$ python -q
>>> import numpy as np
>>> np.set_printoptions(precision=2, suppress=True, linewidth=140, floatmode="fixed")
>>> W2 = np.array([[9, 8, 6], [4, 9, 2]])
>>> rng = np.random.default_rng(373)
>>> mat = rng.normal(size=(13, 2)) @ W2 + np.array([3, 2, 2])
>>> print(mat)
[[  7.76   3.66   5.49]
 [ -8.54 -13.46  -5.06]
 [-16.58 -16.95 -10.87]
 [ 22.05  19.91  14.58]
 [  5.41   3.88   3.64]
 [  3.39  -6.43   3.34]
 [  9.36   5.85   6.46]
 [  8.29   9.85   5.14]
 [ 11.28   2.55   8.36]
 [ -3.32 -15.05  -0.81]
 [-15.55 -19.85  -9.71]
 [ -0.48  -4.56   0.10]
 [ -7.73   3.66  -6.52]]
>>> Ac = (mat - mat.mean(axis=0)) / mat.std(axis=0)
>>> Ac.std(axis=0)
array([1.00, 1.00, 1.00])
>>> np.argwhere(np.abs(Ac) > 2)
array([], shape=(0, 2), dtype=int64)
>>> b = np.linalg.lstsq(np.delete(Ac, 0, axis=1), Ac[:, 0])[0]
>>> b
array([0.17, 0.86])
>>> Ac = mat - mat.mean(axis=1)
Traceback (most recent call last):
  File "<python-input-11>", line 1, in <module>
    Ac = mat - mat.mean(axis=1)
         ~~~~^~~~~~~~~~~~~~~~~~
ValueError: operands could not be broadcast together with shapes (13,3) (13,) 
>>> Ac = mat - mat.mean(axis=0)
>>> left, sigma, vt = np.linalg.svd(Ac, full_matrices=False)
>>> vt[0] * np.sign(vt[0, np.abs(vt[0]).argmax()])
array([0.64, 0.65, 0.41])
>>> np.abs(left[:, 0]).argmax()
np.int64(3)
>>> np.abs(vt[0]).argmax()
np.int64(1)
>>> d = np.linalg.norm(mat[:, None] - mat[None], axis=-1)
>>> print(d.shape)
(13, 13)
>>> np.unravel_index(d.round(6).argmax(), d.shape)
(np.int64(3), np.int64(10))
>>> np.flatnonzero(d[0] < d.mean() / 2)
array([0, 4, 6, 7, 8])
>>> print(np.linalg.matrix_rank(d ** 2))
4
>>> u = np.array([-2, 1, 2])
>>> np.correlate(mat[7], mat[1], "full")
array([ -41.90, -161.35, -229.32, -153.28,  -43.89])
>>> hat = mat @ np.linalg.solve(mat.T @ mat, mat.T)
>>> hat @ mat[:, 2]
array([  5.49,  -5.06, -10.87,  14.58,   3.64,   3.34,   6.46,   5.14,   8.36,  -0.81,  -9.71,   0.10,  -6.52])
>>> np.round(np.linalg.eigvalsh(hat), 2) + 0
array([0.00, 0.00, 0.00, 0.00, 0.00, 0.00, 0.00, 0.00, 0.00, 0.00, 1.00, 1.00, 1.00])
>>> round(float(np.trace(hat)), 2)
3.0
>>> np.allclose(hat @ hat, hat)
True
>>> A = np.loadtxt("test8.csv", delimiter=",")
>>> A
array([[  0.18,   0.02,  -0.02],
       [ -3.41,  -1.71,   0.53],
       [  0.42,   0.29,  -0.01],
       [  4.62,   2.28,  -0.58],
       [ -0.64,  -0.34,   0.07],
       [ -9.50,  -4.81,   1.22],
       [ -0.63,  -0.31,   0.15],
       [  5.78,   2.89,  -0.66],
       [-11.79,  -5.95,   1.56],
       [ 14.91,   7.52,  -1.87],
       [  1.01,   0.59,   0.01],
       [ -4.12,  -2.10,   0.57],
       [ -1.56,  -0.71,   0.27],
       [  1.73,   0.81,  -0.13],
       [  7.85,   3.96,  -0.99],
       [ 12.07,   5.93,  -1.48],
       [ 10.39,   5.23,  -1.34],
       [  3.95,   1.94,  -0.56],
       [  3.56,   1.81,  -0.47],
       [ -9.76,  -4.81,   1.20],
       [ 13.04,   6.52,  -1.71],
       [-11.42,  -5.59,   1.37],
       [ 11.63,   5.72,  -1.52],
       [  0.08,   0.06,  -0.02]])
>>> out = np.c_[A[:, :1] @ np.array([[-5]]), np.array([-2, 1, -1, 3, 0, -2, 1, 0, -3, 2, 0, 1, 1, 2, 0, 2, 0, -2, 2, -3, -1, -2, -2, -2])]
>>> out
array([[ -0.90,  -2.00],
       [ 17.05,   1.00],
       [ -2.10,  -1.00],
       [-23.10,   3.00],
       [  3.20,   0.00],
       [ 47.50,  -2.00],
       [  3.15,   1.00],
       [-28.90,   0.00],
       [ 58.95,  -3.00],
       [-74.55,   2.00],
       [ -5.05,   0.00],
       [ 20.60,   1.00],
       [  7.80,   1.00],
       [ -8.65,   2.00],
       [-39.25,   0.00],
       [-60.35,   2.00],
       [-51.95,   0.00],
       [-19.75,  -2.00],
       [-17.80,   2.00],
       [ 48.80,  -3.00],
       [-65.20,  -1.00],
       [ 57.10,  -2.00],
       [-58.15,  -2.00],
       [ -0.40,  -2.00]])
>>> np.round(np.linalg.norm(out - A @ np.linalg.lstsq(A, out)[0], axis=0), 2) + 0
array([0.00, 7.13])
>>> np.linalg.matrix_rank(A, rtol=0.1)
np.int64(1)
>>> print(np.abs(np.linalg.svd(A)[2][-1]))
[0.45 0.89 0.09]
>>> round(np.log10(np.linalg.cond(A)))
2
>>> np.linalg.cond(A) > 100
np.True_
>>> [round(float(x), 2) for x in np.linalg.svd(A, compute_uv=False)[:3]]
[42.34, 0.28, 0.26]
>>> np.round(np.linalg.norm(A, 2) / np.linalg.norm(A), 2)
np.float64(1.0)
>>> cov = np.cov(A, rowvar=False)
>>> np.round(np.linalg.eigvalsh(cov)[::-1], 2) + 0
array([74.55,  0.00,  0.00])
>>> print(np.median(A, axis=0))
[ 0.71  0.44 -0.02]
>>> print(cov.shape)
(3, 3)
>>> arr = np.load("run10.npy")
>>> arr
array([[ 6, -3, 12,  9],
       [ 6, -3, 12,  9],
       [ 6, -3, 12,  9]])
>>> # row 1 repeats row 0
>>> cov = np.cov(mat, rowvar=False)
>>> np.argsort(-mat.std(axis=0).round(6), kind="stable")
array([1, 0, 2])
>>> print(mat.std(axis=0))
[10.79 11.34  7.18]
>>> np.round(np.corrcoef(mat[:, 2], mat[:, 0])[0, 1], 2)
np.float64(1.0)
>>> cov.shape
(3, 3)
>>> np.polyfit(mat[:, 2], mat[:, 0], 1)
array([ 1.50, -0.45])
>>> cov
array([[126.12, 116.00,  83.60],
       [116.00, 139.26,  72.91],
       [ 83.60,  72.91,  55.91]])
>>> np.corrcoef(mat.T)
array([[1.00, 0.88, 1.00],
       [0.88, 1.00, 0.83],
       [1.00, 0.83, 1.00]])
>>> np.linalg.matrix_rank(arr)
np.int64(1)
>>> np.round(np.linalg.svd(arr, compute_uv=False), 2) + 0
array([28.46,  0.00,  0.00])
>>> arr[:, 4]
Traceback (most recent call last):
  File "<python-input-57>", line 1, in <module>
    arr[:, 4]
    ~~~^^^^^^
IndexError: index 4 is out of bounds for axis 1 with size 4
>>> arr.sum(axis=1)
array([24, 24, 24])
>>> np.zeros(3, 4)
Traceback (most recent call last):
  File "<python-input-59>", line 1, in <module>
    np.zeros(3, 4)
    ~~~~~~~~^^^^^^
TypeError: Cannot interpret '4' as a data type
>>> np.diff(arr, axis=0)
array([[0, 0, 0, 0],
       [0, 0, 0, 0]])
>>> left, sigma, vt = np.linalg.svd(arr)
>>> evecs = vt[:(sigma > 1e-8).sum()]
>>> x0 = arr[2] + -1 * arr[0] + rng.integers(2) * np.eye(4)[3]
>>> print(x0)
[0.00 0.00 0.00 1.00]
>>> np.linalg.matrix_rank(np.vstack([arr, x0]))
np.int64(2)
>>> round(float(np.linalg.norm(x0 - evecs.T @ evecs @ x0)), 2)
0.84
>>> evecs.T @ evecs
array([[ 0.13, -0.07,  0.27,  0.20],
       [-0.07,  0.03, -0.13, -0.10],
       [ 0.27, -0.13,  0.53,  0.40],
       [ 0.20, -0.10,  0.40,  0.30]])
>>> rank = np.linalg.matrix_rank(arr)
>>> rank
np.int64(1)
>>> N = np.linalg.svd(arr)[2][rank:].T
>>> np.linalg.matrix_rank(arr.T @ arr), np.linalg.matrix_rank(arr @ arr.T)
(np.int64(1), np.int64(1))
>>> np.allclose(arr @ N, 0)
True
>>> np.round(arr @ N, 2) + 0
array([[0.00, 0.00, 0.00],
       [0.00, 0.00, 0.00],
       [0.00, 0.00, 0.00]])
>>> N.shape
(4, 3)
>>> [int(np.linalg.matrix_rank(arr[:, :j + 1])) for j in range(4)]
[1, 1, 1, 1]
>>> [int(np.linalg.matrix_rank(arr[:i])) for i in range(1, len(arr) + 1)]
[1, 1, 1]
>>> out = arr / np.linalg.norm(arr, axis=1, keepdims=True)
>>> cov = out @ out.T
>>> print(cov[2])
[1.00 1.00 1.00]
>>> (np.abs(cov) > 0.9).astype(int)
array([[1, 1, 1],
       [1, 1, 1],
       [1, 1, 1]])
>>> K = np.loadtxt("layer8.csv", delimiter=",")
>>> K
array([[ 0.40,  0.36, -0.84],
       [ 0.36,  0.78,  0.51],
       [-0.84,  0.51, -0.18]])
>>> # keeps lengths
>>> x0 = np.array([-1, 3, -1])
>>> np.linalg.inv(K)
array([[ 0.40,  0.36, -0.84],
       [ 0.36,  0.78,  0.51],
       [-0.84,  0.51, -0.18]])
>>> round(float(np.linalg.norm(x0)), 2), round(np.linalg.norm(K @ x0), 2)
(3.32, np.float64(3.32))
>>> K.T @ (K @ x0)
array([-1.00,  3.00, -1.00])
>>> out = np.linalg.invert(K)
Traceback (most recent call last):
  File "<python-input-88>", line 1, in <module>
    out = np.linalg.invert(K)
          ^^^^^^^^^^^^^^^^
AttributeError: module 'numpy.linalg' has no attribute 'invert'
>>> out = np.linalg.inv(K)
>>> print(np.round(np.linalg.det(K) * np.linalg.det(out), 2))
1.0
>>> np.allclose(out, K.T)
True
>>> out
array([[ 0.40,  0.36, -0.84],
       [ 0.36,  0.78,  0.51],
       [-0.84,  0.51, -0.18]])
>>> print(np.linalg.inv(out))
[[ 0.40  0.36 -0.84]
 [ 0.36  0.78  0.51]
 [-0.84  0.51 -0.18]]
>>> print(round(float(np.linalg.cond(K)), 2))
1.0
>>> W1 = np.array([[8, -4, 2, -3, -2, 8], [6, 8, -5, 2, 7, 7], [9, 4, -9, -7, 1, -1]])
>>> b = np.array([3, 2, -1, -1, 0, -2])
>>> hid = np.maximum(K @ W1 + b, 0)
>>> (hid > 0).astype(int)
array([[1, 0, 1, 1, 1, 1],
       [1, 1, 0, 0, 1, 1],
       [0, 1, 0, 1, 1, 0]])
>>> np.linalg.matrix_rank(hid)
np.int64(3)
>>> print(hid)
[[ 0.76  0.00  5.58  4.43  0.89  4.55]
 [15.14  8.84  0.00  0.00  5.27  5.87]
 [ 0.00  8.70  0.00  3.81  5.05  0.00]]
>>> W2 = np.array([[2, 0, -1],
...     [-2, 3, 0],
...     [-3, -3, 1],
...     [-2, 3, 0],
...     [-3, -3, 2],
...     [2, 3, -3]])
>>> hid @ W2
array([[-17.65,   7.55,  -7.06],
       [  8.54,  28.34, -22.22],
       [-40.16,  22.37,  10.10]])
>>> W1 @ W2
array([[ 46,   3, -34],
       [  0,  45, -18],
       [ 46,  12, -13]])
>>> T = np.stack([hid, 3 * hid, hid[::-1]])
>>> T.shape
(3, 3, 6)
>>> T.sum(axis=0)
array([[ 3.04,  8.70, 22.31, 21.54,  8.61, 18.22],
       [75.72, 44.22,  0.00,  0.00, 26.33, 29.34],
       [ 0.76, 34.80,  5.58, 19.66, 21.08,  4.55]])
>>> np.einsum("bij,cij->bc", T, T)
array([[ 558.25, 1674.74,  412.47],
       [1674.74, 5024.23, 1237.42],
       [ 412.47, 1237.42,  558.25]])
>>> (T @ hid.T).shape
(3, 3, 3)
